In [1]: import numpy as np

In [2]: import numpy.linalg as la

In [3]: np.set_printoptions(precision=3, suppress=True, linewidth=140, legacy="1.25")

In [4]: W0 = np.load("mat.npy")

In [5]: W0
Out[5]: 
array([[0, 0, 0],
       [1, 1, 0],
       [1, 0, 2]])

In [6]: np.sort(la.eigvals(W0))
Out[6]: array([0., 1., 2.])

In [7]: la.matrix_rank(W0 - W0[0, 0] * np.eye(3))
Out[7]: 2

In [8]: print([int(la.matrix_rank(la.matrix_power(W0, p))) for p in range(1, 4)])
[2, 2, 2]

In [9]: W0 @ W0
Out[9]: 
array([[0, 0, 0],
       [1, 1, 0],
       [2, 0, 4]])

In [10]: U, sigma, Vh = la.svd(W0)

In [11]: vecs = Vh[:(sigma > 1e-8).sum()]

In [12]: rng = np.random.default_rng(779)

In [13]: x = W0[0] + -3 * W0[1] + rng.integers(2) * np.eye(3)[1]

In [14]: x
Out[14]: array([-3., -2.,  0.])

In [15]: np.round(la.norm(x - vecs.T @ vecs @ x), 3)
Out[15]: 0.667

In [16]: vecs.T @ vecs
Out[16]: 
array([[ 0.556,  0.444,  0.222],
       [ 0.444,  0.556, -0.222],
       [ 0.222, -0.222,  0.889]])

In [17]: round(la.norm(W0, 2) / la.norm(W0), 3)
Out[17]: 0.87

In [18]: la.cond(W0) > 100
Out[18]: True

In [19]: np.round(W0 @ la.pinv(W0) @ W0, 3) + 0
Out[19]: 
array([[0., 0., 0.],
       [1., 1., 0.],
       [1., 0., 2.]])

In [20]: la.lstsq(W0[:-1].T, W0[-1])[2]
Out[20]: 1

In [21]: print(np.unique(W0.round(6), axis=0).shape)
(3, 3)

In [22]: np.allclose(W0[:-1].T @ la.lstsq(W0[:-1].T, W0[-1])[0], W0[-1])
Out[22]: False

In [23]: U, sigma, Vh = la.svd(W0)

In [24]: np.argmax(sigma[:-1] / (sigma[1:] + 1e-6)) + 1
Out[24]: 2

In [25]: Y = U[:, :2] @ np.diag(sigma[:2]) @ Vh[:2]

In [26]: round(float(np.abs(W0 - Y).max()), 3)
Out[26]: 0.0

In [27]: np.round(la.norm(W0 - Y) / la.norm(W0), 3)
Out[27]: 0.0

In [28]: la.matrix_rank(Y)
Out[28]: 2

In [29]: feats = np.load("arr.npy")

In [30]: feats
Out[30]: 
array([[ 4,  3,  9,  1,  5,  8,  8,  3,  4],
       [ 0,  1,  1,  1,  3,  3,  3,  2,  2],
       [ 7,  3,  7,  3,  7,  8,  7,  4,  5],
       [ 2,  4,  6,  3,  6,  5,  6,  5,  5],
       [ 6,  5, 10,  3,  8,  9, 11,  5,  5],
       [ 2,  4,  2,  4,  3,  0,  0,  2,  5],
       [ 4,  2,  6,  3,  7,  5,  4,  1,  4],
       [ 0,  0,  2,  0,  1,  1,  1,  1,  1],
       [ 1,  2,  3,  0,  0,  2,  3,  2,  1],
       [ 4,  4,  5,  5,  5,  2,  3,  2,  6],
       [ 3,  6,  2,  5,  6,  4,  6,  5,  6],
       [ 2,  4,  6,  3,  6,  5,  6,  5,  5],
       [ 2,  2,  1,  2,  3,  1,  3,  2,  1],
       [ 2,  2,  3,  2,  5,  3,  1,  1,  3],
       [ 4,  4,  3,  2,  1,  4,  4,  5,  5],
       [ 3,  2,  2,  1,  3,  6,  6,  5,  3],
       [ 4,  3,  4,  0,  0,  5,  6,  5,  2],
       [ 0,  1,  3,  1,  4,  4,  4,  3,  3],
       [ 3,  5,  1,  4,  3,  1,  3,  3,  4],
       [ 6,  5,  9,  5,  8,  5,  9,  5,  5],
       [ 2,  0,  3,  1,  2,  2,  3,  0,  1],
       [ 0,  1,  3,  1,  4,  4,  4,  3,  3],
       [ 3,  3,  3,  3,  2,  2,  3,  1,  4],
       [ 1,  3,  0,  2,  0,  0,  0,  1,  3],
       [ 1,  4,  1,  3,  3,  3,  3,  3,  5],
       [ 1,  1,  4,  2,  4,  1,  1,  2,  3],
       [ 2,  3,  2,  3,  6,  4,  6,  4,  3],
       [ 3,  4,  4,  2,  3,  3,  6,  4,  2],
       [ 6,  2,  5,  1,  4,  8,  7,  3,  3],
       [ 5,  3,  5,  3,  7,  6,  7,  2,  3],
       [ 2,  2,  3,  2,  5,  3,  1,  1,  3],
       [ 2,  2,  3,  2,  4,  2,  4,  3,  2],
       [ 0,  0,  0,  0,  0,  0,  0,  0,  0],
       [ 4,  2,  3,  2,  3,  3,  3,  4,  3],
       [ 4,  5,  2,  3,  3,  6,  6,  6,  6]])

In [31]: # row 11 repeats row 3

In [32]: cov = feats.T @ feats

In [33]: print(np.allclose(cov, cov.T))
True

In [34]: la.eigvalsh(cov)[::-1]
Out[34]: array([4248.708,  201.632,  126.365,   62.548,   41.008,   36.682,   15.037,    5.896,    0.125])

In [35]: P = feats @ la.solve(feats.T @ feats, feats.T)

In [36]: np.round(la.eigvalsh(P), 3) + 0
Out[36]: 
array([0., 0., 0., 0., 0., 0., 0., 0., 0., 0., 0., 0., 0., 0., 0., 0., 0., 0., 0., 0., 0., 0., 0., 0., 0., 0., 1., 1., 1., 1., 1., 1., 1.,
       1., 1.])

In [37]: np.round(np.trace(P), 3)
Out[37]: 9.0

In [38]: labels = feats[:, 3] > np.median(feats[:, 3])

In [39]: r0 = feats[labels].mean(axis=0) - feats[~labels].mean(axis=0)

In [40]: np.argsort(-np.abs(r0).round(6), kind="stable")
Out[40]: array([4, 8, 3, 1, 6, 0, 2, 5, 7])

In [41]: round((((feats - feats.mean(axis=0)) @ r0 > 0) == labels).mean(), 3)
Out[41]: 0.771

In [42]: labels.astype(int)
Out[42]: array([0, 0, 1, 1, 1, 1, 1, 0, 0, 1, 1, 1, 0, 0, 0, 0, 0, 0, 1, 1, 0, 0, 1, 0, 1, 0, 1, 0, 0, 1, 0, 0, 0, 0, 1])

In [43]: print(((feats - feats.mean(axis=0)) @ r0 > 0).astype(int))
[1 0 1 1 1 0 1 0 0 1 1 1 0 0 1 0 0 0 0 1 0 0 0 0 0 0 1 1 1 1 0 0 0 0 1]

In [44]: Y = np.array([[-9, 4],
    ...:     [7, 9],
    ...:     [-9, -9],
    ...:     [7, 0],
    ...:     [8, -9],
    ...:     [0, -1],
    ...:     [-7, 7],
    ...:     [8, 4],
    ...:     [-1, 1]])

In [45]: print(np.einsum("ij,ij->i", feats, feats))
[285  38 319 212 486  78 172   9  32 160 223 212  37  66 128 133 131  77  95 387  32  77  70  24  88  53 139 119 213 215  66  70   0  85
 207]

In [46]: np.einsum("ik,kj->ji", feats, Y)
Out[46]: 
array([[-85,  22, -50,  18, -66,  55, -23, -10, -28,  11,  72,  18,  19,  21,  -6,  -5, -55,  12,  50, -29, -44,  12, -13,  31,  53,  14,
         41,  -9, -74, -28,  21,   9,   0,  -3,  26],
       [-19,   1,  -9,  -2,   0,  12, -52, -16,  23,  -5,  58,  -2,  19, -35,  65,  44,  66, -15,  57,  -1, -17, -15,  21,  38,  39, -42,
         20,  42,  17,  -7, -35,   3,   0,  17,  82]])

In [47]: feats @ Y
Out[47]: 
array([[-85, -19],
       [ 22,   1],
       [-50,  -9],
       [ 18,  -2],
       [-66,   0],
       [ 55,  12],
       [-23, -52],
       [-10, -16],
       [-28,  23],
       [ 11,  -5],
       [ 72,  58],
       [ 18,  -2],
       [ 19,  19],
       [ 21, -35],
       [ -6,  65],
       [ -5,  44],
       [-55,  66],
       [ 12, -15],
       [ 50,  57],
       [-29,  -1],
       [-44, -17],
       [ 12, -15],
       [-13,  21],
       [ 31,  38],
       [ 53,  39],
       [ 14, -42],
       [ 41,  20],
       [ -9,  42],
       [-74,  17],
       [-28,  -7],
       [ 21, -35],
       [  9,   3],
       [  0,   0],
       [ -3,  17],
       [ 26,  82]])

In [48]: X = np.load("out9.npy")

In [49]: X
Out[49]: 
array([[34.975, 11.919, 25.947, 23.195, 31.948, 34.97 , 25.97 ,  9.146, 20.953],
       [ 4.054, -0.028,  1.123,  1.134,  0.938,  3.99 ,  3.994,  2.952,  2.95 ],
       [25.99 ,  8.   , 18.051, 16.017, 22.085, 25.9  , 20.059,  8.116, 16.113],
       [39.007, 12.084, 27.187, 23.875, 32.965, 38.704, 29.929, 12.032, 23.959],
       [20.079, -0.142, 11.067,  6.829, 12.845, 21.845, 21.912, 10.853, 10.919],
       [21.024,  3.899, 11.032,  9.982, 13.153, 20.986, 18.014,  9.984, 14.085],
       [22.88 , 12.03 , 19.908, 18.984, 24.991, 21.875, 12.909,  2.146, 14.082]])

In [50]: x = np.array([0, 2, -2, 1, -2, 1, 1, -2, -1])

In [51]: print(np.sign((X @ x).round(6)))
[-1. -1. -1. -1. -1. -1. -1.]

In [52]: (X * x).sum(axis=1)
Out[52]: array([-47.062,  -3.914, -34.641, -51.651, -30.147, -25.643, -30.344])

In [53]: X @ x
Out[53]: array([-47.062,  -3.914, -34.641, -51.651, -30.147, -25.643, -30.344])

In [54]: print(np.einsum("ij,j->i", X, x))
[-47.062  -3.914 -34.641 -51.651 -30.147 -25.643 -30.344]

In [55]: X @ np.ones(9)
Out[55]: array([219.023,  21.107, 160.331, 239.742, 116.207, 122.159, 149.805])

In [56]: r0, r1 = X[6], X[4]

In [57]: round(r0 @ r0, 3)
Out[57]: 2897.552

In [58]: pr = (r0 @ r1) / (r0 @ r0) * r0

In [59]: np.round(la.norm(r0 + r1) ** 2 + la.norm(r0 - r1) ** 2, 3)
Out[59]: 9658.396

In [60]: r1 - pr
Out[60]: array([ 3.762, -8.721, -3.131, -6.71 , -4.978,  6.244, 12.706,  9.323,  0.876])

In [61]: A = np.array([[3, 2, 3], [0, 2, 3], [0, 0, 1]])

In [62]: A
Out[62]: 
array([[3, 2, 3],
       [0, 2, 3],
       [0, 0, 1]])

In [63]: q, R = la.qr(A)

In [64]: print(abs(R[0, 0]), round(la.norm(A[:, 0]), 3))
3.0 3.0

In [65]: m1 = np.loadtxt("a.csv", delimiter=",")

In [66]: print(m1)
[[ -0.255  -1.643 -24.984   0.     -5.589 -24.984]
 [ -0.659  -1.199 -16.663   0.     -4.751 -16.663]
 [ -0.76   -1.118 -14.398   0.     -4.471 -14.398]
 [ -0.774  -1.108 -14.066   0.     -4.427 -14.066]
 [ -0.866  -1.049 -11.741   0.     -4.097 -11.741]
 [ -0.984  -0.998  -4.638   0.     -2.626  -4.638]
 [ -0.973  -0.996  -4.27    0.     -2.511  -4.27 ]
 [ -0.972  -0.995  -4.223   0.     -2.496  -4.223]
 [ -0.929  -0.981  -3.388   0.     -2.202  -3.388]
 [ -0.808  -0.916  -2.217   0.     -1.685  -2.217]
 [ -0.761  -0.884  -1.937   0.     -1.535  -1.937]
 [ -0.707  -0.841  -1.665   0.     -1.376  -1.665]
 [ -0.629  -0.774  -1.351   0.     -1.172  -1.351]
 [  0.122   0.188   0.178   0.      0.177   0.178]
 [  0.456   0.757   0.646   0.      0.62    0.646]
 [  0.625   1.072   0.887   0.      0.824   0.887]
 [  0.723   1.262   1.03    0.      0.938   1.03 ]
 [  1.445   2.823   2.228   0.      1.691   2.228]
 [  2.737   6.225   5.238   0.      2.8     5.238]
 [  5.032  13.815  13.628   0.      4.368  13.628]
 [  5.27   14.702  14.72    0.      4.512  14.72 ]
 [  6.052  17.726  18.578   0.      4.967  18.578]
 [  6.318  18.796  19.989   0.      5.115  19.989]
 [  6.984  21.56   23.731   0.      5.477  23.731]
 [  7.491  23.742  26.774   0.      5.742  26.774]]

In [67]: U, sigma, Vh = la.svd(m1)

In [68]: sigma.round(3) + 0
Out[68]: array([100.262,  25.119,   4.964,   0.001,   0.   ,   0.   ])

In [69]: Y = U[:, :3] @ np.diag(sigma[:3]) @ Vh[:3]

In [70]: la.matrix_rank(m1, rtol=0.05)
Out[70]: 2

In [71]: round(np.abs(m1 - Y).max(), 3)
Out[71]: 0.0

In [72]: la.matrix_rank(Y)
Out[72]: 3

In [73]: t = np.radians(180)

In [74]: R = np.eye(6)

In [75]: R[4, 4] = R[0, 0] = np.cos(t)

In [76]: R[4, 0], R[0, 4] = -np.sin(t), np.sin(t)

In [77]: R.round(3) + 0
Out[77]: 
array([[-1.,  0.,  0.,  0.,  0.,  0.],
       [ 0.,  1.,  0.,  0.,  0.,  0.],
       [ 0.,  0.,  1.,  0.,  0.,  0.],
       [ 0.,  0.,  0.,  1.,  0.,  0.],
       [ 0.,  0.,  0.,  0., -1.,  0.],
       [ 0.,  0.,  0.,  0.,  0.,  1.]])

In [78]: Y = m1 @ R.T

In [79]: np.round(la.svd(m1, compute_uv=False), 3) + 0, np.round(la.svd(Y, compute_uv=False), 3) + 0
Out[79]: 
(array([100.262,  25.119,   4.964,   0.001,   0.   ,   0.   ]),
 array([100.262,  25.119,   4.964,   0.001,   0.   ,   0.   ]))

In [80]: Y
Out[80]: 
array([[  0.255,  -1.643, -24.984,   0.   ,   5.589, -24.984],
       [  0.659,  -1.199, -16.663,   0.   ,   4.751, -16.663],
       [  0.76 ,  -1.118, -14.398,   0.   ,   4.471, -14.398],
       [  0.774,  -1.108, -14.066,   0.   ,   4.427, -14.066],
       [  0.866,  -1.049, -11.741,   0.   ,   4.097, -11.741],
       [  0.984,  -0.998,  -4.638,   0.   ,   2.626,  -4.638],
       [  0.973,  -0.996,  -4.27 ,   0.   ,   2.511,  -4.27 ],
       [  0.972,  -0.995,  -4.223,   0.   ,   2.496,  -4.223],
       [  0.929,  -0.981,  -3.388,   0.   ,   2.202,  -3.388],
       [  0.808,  -0.916,  -2.217,   0.   ,   1.685,  -2.217],
       [  0.761,  -0.884,  -1.937,   0.   ,   1.535,  -1.937],
       [  0.707,  -0.841,  -1.665,   0.   ,   1.376,  -1.665],
       [  0.629,  -0.774,  -1.351,   0.   ,   1.172,  -1.351],
       [ -0.122,   0.188,   0.178,   0.   ,  -0.177,   0.178],
       [ -0.456,   0.757,   0.646,   0.   ,  -0.62 ,   0.646],
       [ -0.625,   1.072,   0.887,   0.   ,  -0.824,   0.887],
       [ -0.723,   1.262,   1.03 ,   0.   ,  -0.938,   1.03 ],
       [ -1.445,   2.823,   2.228,   0.   ,  -1.691,   2.228],
       [ -2.737,   6.225,   5.238,   0.   ,  -2.8  ,   5.238],
       [ -5.032,  13.815,  13.628,   0.   ,  -4.368,  13.628],
       [ -5.27 ,  14.702,  14.72 ,   0.   ,  -4.512,  14.72 ],
       [ -6.052,  17.726,  18.578,   0.   ,  -4.967,  18.578],
       [ -6.318,  18.796,  19.989,   0.   ,  -5.115,  19.989],
       [ -6.984,  21.56 ,  23.731,   0.   ,  -5.477,  23.731],
       [ -7.491,  23.742,  26.774,   0.   ,  -5.742,  26.774]])

In [81]: np.abs(Y - m1).max(axis=0)
Out[81]: array([14.982,  0.   ,  0.   ,  0.   , 11.484,  0.   ])

In [82]: np.allclose(la.norm(m1, axis=1), la.norm(Y, axis=1))
Out[82]: True

In [83]: K = np.load("w.npy")

In [84]: K
Out[84]: 
array([[ 2, -3, -3,  0,  0,  0,  0],
       [ 1,  1,  2,  0,  0,  0,  0],
       [-2, -3,  0,  0,  0,  0,  0],
       [ 0,  0,  0,  2, -1,  1, -3],
       [ 0,  0,  0,  1, -3,  0,  2],
       [ 0,  0,  0, -2, -2,  0,  0],
       [ 0,  0,  0,  1, -3, -3,  2]])

In [85]: labels = rng.permutation(7)

In [86]: labels
Out[86]: array([3, 1, 6, 4, 5, 0, 2])

In [87]: Y = K[labels][:, labels]

In [88]: print(np.sort(np.abs(la.eigvals(Y))))
[2.718 2.718 2.866 2.866 3.626 3.626 3.654]

In [89]: np.round(la.det(Y), 3), round(float(la.det(K[labels])), 3)
Out[89]: (2916.0, 2916.0)

In [90]: print(np.diag(Y))
[ 2  1  2 -3  0  2  0]

In [91]: Y
Out[91]: 
array([[ 2,  0, -3, -1,  1,  0,  0],
       [ 0,  1,  0,  0,  0,  1,  2],
       [ 1,  0,  2, -3, -3,  0,  0],
       [ 1,  0,  2, -3,  0,  0,  0],
       [-2,  0,  0, -2,  0,  0,  0],
       [ 0, -3,  0,  0,  0,  2, -3],
       [ 0, -3,  0,  0,  0, -2,  0]])

In [92]: np.allclose(Y, K)
Out[92]: False

In [93]: def softmax(z):
    ...:     e = np.exp(z - z.max(axis=-1, keepdims=True))
    ...:     return e / e.sum(axis=-1, keepdims=True)
    ...: 

In [94]: softmax(K[5] + 4)
Out[94]: array([0.19 , 0.19 , 0.19 , 0.026, 0.026, 0.19 , 0.19 ])

In [95]: softmax(K[5])
Out[95]: array([0.19 , 0.19 , 0.19 , 0.026, 0.026, 0.19 , 0.19 ])

In [96]: softmax(K).sum(axis=1)
Out[96]: array([1., 1., 1., 1., 1., 1., 1.])

In [97]: att = K @ K.T / np.sqrt(7)

In [98]: softmax(att).round(6).argmax(axis=1)
Out[98]: array([0, 1, 2, 3, 4, 5, 6])

In [99]: Y = np.array([[-2, 2], [3, 0], [-1, 3], [2, -1], [1, -2], [-1, 3], [3, 3]])

In [100]: print(np.einsum("ik,kj->ij", K, Y))
[[-10  -5]
 [ -1   8]
 [ -5  -4]
 [ -7  -6]
 [  5  11]
 [ -6   6]
 [  8   2]]

In [101]: la.matrix_rank(np.vstack([K, Y.T]))
Out[101]: 7

In [102]: np.einsum("ij,ij->", K, Y)
ValueError: operands could not be broadcast together with remapped shapes [original->remapped]: (7,7)->(7,7) (7,2)->(7,2) 


In [103]: Y.T @ K.T
Out[103]: 
array([[-10,  -1,  -5,  -7,   5,  -6,   8],
       [ -5,   8,  -4,  -6,  11,   6,   2]])

In [104]: la.matrix_rank(K @ Y)
Out[104]: 2

In [105]: np.einsum("ik,kj->ji", K, Y)
Out[105]: 
array([[-10,  -1,  -5,  -7,   5,  -6,   8],
       [ -5,   8,  -4,  -6,  11,   6,   2]])

In [106]: print(np.einsum("ij,ij->i", K, K))
[22  6 13 15 14  8 23]
